% python3 -q
>>> import numpy as np
>>> from numpy import linalg as LA
>>> np.set_printoptions(precision=3, suppress=True, linewidth=120, floatmode="fixed")
>>> feats = 0.7 ** np.abs(np.subtract.outer(np.arange(6), np.arange(6)))
>>> feats
array([[1.000, 0.700, 0.490, 0.343, 0.240, 0.168],
       [0.700, 1.000, 0.700, 0.490, 0.343, 0.240],
       [0.490, 0.700, 1.000, 0.700, 0.490, 0.343],
       [0.343, 0.490, 0.700, 1.000, 0.700, 0.490],
       [0.240, 0.343, 0.490, 0.700, 1.000, 0.700],
       [0.168, 0.240, 0.343, 0.490, 0.700, 1.000]])
>>> # symmetric
>>> B = feats / LA.norm(feats, axis=1, keepdims=True)
>>> gram = B @ B.T
>>> gram
array([[1.000, 0.945, 0.844, 0.727, 0.612, 0.522],
       [0.945, 1.000, 0.940, 0.832, 0.713, 0.612],
       [0.844, 0.940, 1.000, 0.940, 0.832, 0.727],
       [0.727, 0.832, 0.940, 1.000, 0.940, 0.844],
       [0.612, 0.713, 0.832, 0.940, 1.000, 0.945],
       [0.522, 0.612, 0.727, 0.844, 0.945, 1.000]])
>>> (np.abs(gram) > 0.9).astype(int)
array([[1, 1, 0, 0, 0, 0],
       [1, 1, 1, 0, 0, 0],
       [0, 1, 1, 1, 0, 0],
       [0, 0, 1, 1, 1, 0],
       [0, 0, 0, 1, 1, 1],
       [0, 0, 0, 0, 1, 1]])
>>> x0 = np.array([-1, -2, 2, -1, -1, 2])
>>> rhs = feats @ x0
>>> rhs
array([-1.667, -1.653, -0.394, -0.643, -0.246,  0.848])
>>> np.round(LA.solve(feats.T, feats[1]), 3) + 0
array([0.000, 1.000, 0.000, 0.000, 0.000, 0.000])
>>> LA.solve(feats, -3 * rhs)
array([ 3.000,  6.000, -6.000,  3.000,  3.000, -6.000])
>>> LA.solve(feats, rhs)
array([-1.000, -2.000,  2.000, -1.000, -1.000,  2.000])
>>> np.round(LA.solve(feats, rhs + feats[:, 0]), 3) + 0
array([ 0.000, -2.000,  2.000, -1.000, -1.000,  2.000])
>>> x0 = np.ones(6)
>>> for _ in range(3):
...     x0 = feats @ x0
...     x0 /= LA.norm(x0)
...     print(round(x0 @ feats @ x0, 3))
... 
3.416
3.417
3.417
>>> x0
array([0.344, 0.417, 0.456, 0.456, 0.417, 0.344])
>>> round(float(LA.eigvalsh(feats)[-1]), 3)
3.417
